$ python3 -q
>>> import numpy as np
>>> np.set_printoptions(precision=3, suppress=True, linewidth=100, legacy="1.25")
>>> def rd(a):
...     return np.round(a, 3) + 0
... 
>>> mat = np.load("out8.npy")
>>> print(mat)
[[0 0 1]
 [0 0 0]
 [1 0 0]]
>>> # equal to its transpose
>>> print(np.allclose(mat[:-1].T @ np.linalg.lstsq(mat[:-1].T, mat[-1])[0], mat[-1]))
False
>>> print(rd(np.trace(np.linalg.pinv(mat) @ mat)))
2.0
>>> M2 = np.array([[2, 5, 2], [0, 4, 3], [3, 0, 3]])
>>> print(np.linalg.matrix_rank(mat @ M2))
2
>>> print(np.einsum("ik,kj->ji", mat, M2))
[[3 0 2]
 [0 0 5]
 [3 0 2]]
>>> print(np.linalg.matrix_rank(mat, rtol=0.1))
2
>>> print(rd(np.linalg.norm(mat, 2) / np.linalg.norm(mat)))
0.707
>>> print([round(float(x), 3) for x in np.linalg.svd(mat, compute_uv=False)[:3]])
[1.0, 1.0, 0.0]
>>> print(np.argsort(-np.linalg.norm(mat, axis=0).round(6), kind="stable")[:3])
[0 2 1]
>>> data = np.array([[0, 0], [-5, -7], [0, 0], [-10, -14]])
>>> # rank 1
>>> cov = data.T @ data
>>> print((data @ data.T).shape)
(4, 4)
>>> print(rd(np.linalg.svd(data, compute_uv=False) ** 2))
[370.   0.]
>>> print(np.linalg.matrix_rank(cov))
1
>>> print(cov)
[[125 175]
 [175 245]]
>>> print(rd(np.linalg.norm(data, axis=0)))
[11.18  15.652]
>>> print(rd(np.linalg.norm(data) ** 2 / np.linalg.norm(data, 2) ** 2))
1.0
>>> print(rd(np.linalg.norm(data, 1)), rd(np.linalg.norm(data, np.inf)))
21.0 24.0
>>> print(np.linalg.norm(data, axis=1).argmax())
3
>>> print(data[1] @ data[3])
148
>>> print(rd(np.linalg.norm(data, 2)))
19.235
>>> print(np.abs(np.diag(np.linalg.qr(data)[1])) > 1e-9)
[ True False]
>>> print(rd(np.trace(np.linalg.pinv(data) @ data)))
1.0
>>> print(np.allclose(data[:-1].T @ np.linalg.lstsq(data[:-1].T, data[-1])[0], data[-1]))
True
>>> print(np.linalg.lstsq(data[:-1].T, data[-1])[2])
1
>>> J = np.load("test2.npy")
>>> print(J)
[[-1 -4 -8  2]
 [-4  1  2  1]
 [ 2  3  6  4]
 [-1 -3 -6  2]]
>>> print(rd(np.linalg.norm(J) ** 2 / np.linalg.norm(J, 2) ** 2))
1.25
>>> print(rd(np.linalg.norm(J[0] - J[3])))
2.236
>>> print(rd(np.linalg.norm(J, 2)))
13.328
>>> print(np.linalg.norm(J, axis=1).argmax())
0
>>> print(J[0] @ J[3])
65
>>> print(rd(np.linalg.norm(J, "nuc")))
22.729
>>> Uu, s, vt = np.linalg.svd(J)
>>> V = vt[:(s > 1e-8).sum()]
>>> rng = np.random.default_rng(896)
>>> x0 = J[0] + -1 * J[1] + rng.integers(2) * np.eye(4)[0]
>>> print(x0)
[  4.  -5. -10.   1.]
>>> print(rd(np.linalg.norm(x0 - V.T @ V @ x0)))
0.0
>>> labels = rng.permutation(4)
>>> print(labels)
[3 0 1 2]
>>> M2 = J[labels][:, labels]
>>> print(rd(np.sort(np.abs(np.linalg.eigvals(M2)))))
[0.    0.283 5.641 5.641]
>>> print(M2)
[[ 2 -1 -3 -6]
 [ 2 -1 -4 -8]
 [ 1 -4  1  2]
 [ 4  2  3  6]]
>>> print(np.diag(M2))
[ 2 -1  1  6]
>>> print(rd(np.linalg.det(M2)), rd(np.linalg.det(J[labels])))
0.0 0.0
>>> print(np.trace(M2))
8
>>> print(np.allclose(M2, J))
False
>>> K = np.load("a.npy")
>>> print(K)
[[ 1  0  0  0]
 [ 2  1  0  0]
 [ 3 -1  1  0]
 [ 2  3  2  1]]
>>> M2 = np.array([[3, 1, 2], [0, 0, 2], [0, 0, 0], [1, 3, 3]])
>>> print(np.vstack([K, M2.T]).shape)
(7, 4)
>>> print(K @ M2)
[[ 3  1  2]
 [ 6  2  6]
 [ 9  3  4]
 [ 7  5 13]]
>>> print(np.einsum("ij->j", K))
[8 3 3 1]
>>> print(np.einsum("ik,kj->ij", K, M2))
[[ 3  1  2]
 [ 6  2  6]
 [ 9  3  4]
 [ 7  5 13]]
>>> print(np.linalg.matrix_rank(K @ M2))
3
>>> Uu, s, vt = np.linalg.svd(K)
>>> print(rd(s))
[4.996 2.979 1.079 0.062]
>>> M2 = Uu[:, :3] @ np.diag(s[:3]) @ vt[:3]
>>> print(rd(np.linalg.norm(K - M2) / np.linalg.norm(K)))
0.011
>>> print(np.linalg.matrix_rank(M2))
3
>>> print(np.linalg.matrix_rank(K, rtol=0.05))
3
>>> labels = rng.permutation(4)
>>> print(labels)
[0 2 3 1]
>>> M2 = K[labels][:, labels]
>>> print(np.trace(M2))
4
>>> print(M2)
[[ 1  0  0  0]
 [ 3  1  0 -1]
 [ 2  2  1  3]
 [ 2  0  0  1]]
>>> print(np.allclose(M2, K))
False
>>> print(rd(np.linalg.det(M2)), rd(np.linalg.det(K[labels])))
1.0 1.0
>>> M2 = np.array([[0, 0], [1, 0]])
>>> Z = np.array([[1]])
>>> M = np.block([[M2, np.array([[3], [5]])], [np.zeros((1, 2)), Z]])
>>> print(M)
[[0. 0. 3.]
 [1. 0. 5.]
 [0. 0. 1.]]
>>> Uu, s, vt = np.linalg.svd(M)
>>> print(rd(s))
[5.977 0.529 0.   ]
>>> print(np.argmax(s[:-1] / (s[1:] + 1e-6)) + 1)
2
>>> M2 = Uu[:, :2] @ np.diag(s[:2]) @ vt[:2]
>>> print(np.linalg.matrix_rank(M2))
2
>>> print(rd(np.linalg.norm(M - M2) / np.linalg.norm(M)))
0.0
>>> print(rd(np.abs(M - M2).max()))
0.0
>>> print(rd(np.linalg.det(M)))
0.0
>>> print(np.allclose(M, M.T))
False
>>> print(rd(np.sort(np.abs(np.linalg.eigvals(M)))))
[0. 0. 1.]
>>> print(np.trace(M))
1.0
>>> print(np.allclose(M @ M.T, M.T @ M))
False
>>> print(M @ M)
[[0. 0. 3.]
 [0. 0. 8.]
 [0. 0. 1.]]
>>> print(rd(np.abs(np.linalg.eigvals(M)).max()))
1.0
>>> print((M - M.T) / 2)
[[ 0.  -0.5  1.5]
 [ 0.5  0.   2.5]
 [-1.5 -2.5  0. ]]
>>> labels = rng.permutation(3)
>>> print(labels)
[2 1 0]
>>> M2 = M[labels][:, labels]
>>> print(rd(np.linalg.det(M2)), rd(np.linalg.det(M[labels])))
0.0 0.0
>>> print(M2)
[[1. 0. 0.]
 [5. 0. 1.]
 [3. 0. 0.]]
>>> print(np.allclose(M2, M))
False
>>> m1 = np.load("case0.npy")
>>> print(m1)
[[ 1.  0.  6. -6.]
 [ 0. -3.  0.  0.]
 [ 6.  0.  6. -9.]
 [-6.  0. -9.  6.]]
>>> print((np.linalg.matrix_power((m1 != 0) + (m1.T != 0) + np.eye(4), 4) > 0).astype(int))
[[1 0 1 1]
 [0 1 0 0]
 [1 0 1 1]
 [1 0 1 1]]
>>> print(np.flatnonzero(np.linalg.matrix_power((m1 != 0) + (m1.T != 0) + np.eye(4), 4)[0]))
[0 2 3]
>>> print(m1 @ m1)
[[  73.    0.   96.  -96.]
 [   0.    9.    0.    0.]
 [  96.    0.  153. -144.]
 [ -96.    0. -144.  153.]]
>>> ev, V = np.linalg.eigh(m1)
>>> x0 = np.array([0, -3, -1, -3])
>>> print(rd(V * np.abs(ev) @ V.T))
[[ 5.909  0.     4.364 -4.364]
 [ 0.     3.     0.     0.   ]
 [ 4.364  0.     9.545 -6.545]
 [-4.364  0.    -6.545  9.545]]
>>> print(np.abs(m1).sum(axis=1).max(), rd(np.abs(ev).max()))
21.0 19.0
>>> print(rd(x0 @ m1 @ x0 / (x0 @ x0)), rd(ev[0]), rd(ev[-1]))
-1.105 -3.0 19.0
>>> print(rd(np.linalg.eigvalsh(m1[1:, 1:])))
[-3. -3. 15.]
>>> print(x0 @ m1 @ x0)
-21.0
>>> print((np.sign(V[:, -1].round(6)) == np.sign(V[0, -1].round(6))).astype(int))
[1 0 1 0]
